% ipython --no-banner

In [1]: import numpy as np

In [2]: import numpy.linalg as la

In [3]: np.set_printoptions(suppress=True, linewidth=120)

In [4]: F = np.loadtxt("layer9.csv", delimiter=",")

In [5]: F
Out[5]: 
array([[ 3.23, -1.9 ,  3.96],
       [ 2.41, -2.7 ,  0.81],
       [ 7.49, -4.52,  8.21],
       [-5.48,  2.18, -6.98],
       [ 2.81, -1.61,  3.59],
       [ 1.74,  2.6 ,  8.94],
       [ 1.06, -1.39,  0.33],
       [ 6.52, -2.35, 10.06],
       [-0.76, -0.2 , -1.36],
       [ 2.88, -1.79,  3.42],
       [ 9.85, -4.65, 12.92],
       [-3.95,  6.79,  4.53],
       [ 2.22,  0.91,  6.9 ],
       [ 7.04, -1.94, 11.89],
       [ 3.11, -1.84,  3.83],
       [ 3.08, -1.64,  4.11],
       [-2.09,  0.3 , -3.24],
       [-0.94,  4.7 ,  7.09],
       [-0.36,  1.29,  2.16],
       [-0.84, -1.14, -3.21],
       [ 2.38, -3.01,  0.19],
       [ 5.61,  0.11, 12.59],
       [ 8.58, -5.14,  9.36],
       [13.11, -8.41, 13.  ],
       [-3.74,  4.11,  0.15]])

In [6]: z = F[:, 2] > np.median(F[:, 2])

In [7]: r0 = F[z].mean(axis=0) - F[~z].mean(axis=0)

In [8]: ((F - F.mean(axis=0)) @ r0 > 0).astype(int)
Out[8]: array([0, 0, 1, 0, 0, 1, 0, 1, 0, 0, 1, 0, 1, 1, 0, 0, 0, 1, 0, 0, 0, 1, 1, 1, 0])

In [9]: cen = F - F.mean(axis=0)

In [10]: evecs = la.svd(cen)[2][:2]

In [11]: B = cen - cen @ evecs.T @ evecs

In [12]: np.round(np.diag(evecs.T @ evecs), 2)
Out[12]: array([0.49, 0.63, 0.88])

In [13]: np.round(np.cov(cen @ evecs.T, rowvar=False), 2) + 0
Out[13]: 
array([[50.11,  0.  ],
       [ 0.  , 11.42]])

In [14]: round(la.norm(B) / la.norm(cen), 2)
Out[14]: np.float64(0.0)

In [15]: hat = F @ la.solve(F.T @ F, F.T)

In [16]: np.round(la.eigvalsh(hat), 2) + 0
Out[16]: array([0., 0., 0., 0., 0., 0., 0., 0., 0., 0., 0., 0., 0., 0., 0., 0., 0., 0., 0., 0., 0., 0., 1., 1., 1.])

In [17]: np.round(hat @ F[:, 2], 2)
Out[17]: 
array([ 3.96,  0.81,  8.21, -6.98,  3.59,  8.94,  0.33, 10.06, -1.36,  3.42, 12.92,  4.53,  6.9 , 11.89,  3.83,  4.11,
       -3.24,  7.09,  2.16, -3.21,  0.19, 12.59,  9.36, 13.  ,  0.15])

In [18]: np.round(np.trace(hat), 2)
Out[18]: np.float64(3.0)

In [19]: cen = F - F.mean(axis=0)

In [20]: U, sigma, Vt = la.svd(cen, full_matrices=False)

In [21]: round((sigma ** 2).sum() ** 2 / (sigma ** 4).sum(), 2)
Out[21]: np.float64(1.43)

In [22]: sigma.round(2)
Out[22]: array([34.68, 16.55,  0.01])

In [23]: np.round(np.abs(Vt[-1]), 2)
Out[23]: array([0.71, 0.61, 0.34])

In [24]: np.searchsorted(np.cumsum(sigma ** 2) / (sigma ** 2).sum(), 0.9) + 1
Out[24]: np.int64(2)

In [25]: la.matrix_rank(cen)
Out[25]: np.int64(3)

In [26]: (np.sign(U[:, 0]) == np.sign(U[0, 0])).astype(int)
Out[26]: array([1, 0, 1, 0, 0, 1, 0, 1, 0, 0, 1, 0, 1, 1, 1, 1, 0, 0, 0, 0, 0, 1, 1, 1, 0])
